In [1]: import numpy as np

In [2]: import numpy.linalg as la

In [3]: np.set_printoptions(suppress=True, linewidth=100)

In [4]: J = np.load("arr.npy")

In [5]: J
Out[5]: 
array([[29.92,  9.81, 10.43, 16.97, 10.09,  0.38,  1.3 ],
       [30.85, 10.91,  9.81, 20.55,  9.55, -1.1 ,  0.1 ],
       [29.38, 11.  ,  9.3 , 19.18,  9.07, -1.12, -0.05],
       [30.95,  9.06, 10.62, 20.75,  9.77,  0.03, -0.05],
       [30.38,  8.56,  9.51, 18.58,  8.64,  1.5 , -0.08],
       [30.87,  9.5 ,  8.82, 21.09,  9.9 , -0.24,  1.11],
       [29.32, 10.72,  9.98, 20.38, 11.6 , -0.47,  0.21],
       [30.91, 10.71,  9.31, 19.18, 11.  , -0.56,  0.99],
       [32.2 , 10.91, 11.59, 20.01, 10.87,  0.24,  0.13],
       [30.04, 12.1 ,  7.82, 19.59, 10.21, -1.62, -0.77],
       [29.64, 10.1 ,  9.27, 19.97,  9.84,  0.53, -0.04],
       [30.21,  8.46, 10.49, 20.13, 11.29, -0.42, -0.4 ],
       [29.32,  9.24, 10.82, 20.2 ,  9.29,  0.5 , -0.37],
       [28.89,  9.86, 10.37, 19.99, 10.53, -0.03,  0.42],
       [28.71,  9.84, 10.64, 21.08,  7.71,  1.84,  0.85],
       [30.95,  9.14,  9.03, 19.42, 10.14,  1.11,  1.33],
       [30.9 , 10.09, 10.38, 18.67, 10.73, -0.01,  0.73],
       [29.38, 10.09, 11.33, 19.76,  9.24, -0.84,  1.49],
       [30.3 , 10.74, 10.44, 19.95, 10.69, -0.28, -0.59],
       [29.  , 11.18,  9.64, 20.96,  9.37,  0.42,  1.03]])

In [6]: round(la.norm(J) ** 2 / la.norm(J, 2) ** 2, 2)
Out[6]: np.float64(1.0)

In [7]: round(la.norm(J, 1), 2), round(float(la.norm(J, np.inf)), 2)
Out[7]: (np.float64(602.12), 85.95)

In [8]: np.round(la.norm(J, 2), 2)
Out[8]: np.float64(178.96)

In [9]: np.round(la.norm(J[7] - J[0]), 2)
Out[9]: np.float64(3.12)

In [10]: round(J[7] @ J[0], 2)
Out[10]: np.float64(1564.54)

In [11]: np.round(la.norm(J, axis=0), 2)
Out[11]: array([134.7 ,  45.36,  44.81,  88.74,  44.81,   3.8 ,   3.42])

In [12]: round(la.norm(J[7], 1), 2), round(la.norm(J[7], np.inf), 2)
Out[12]: (np.float64(82.66), np.float64(30.91))
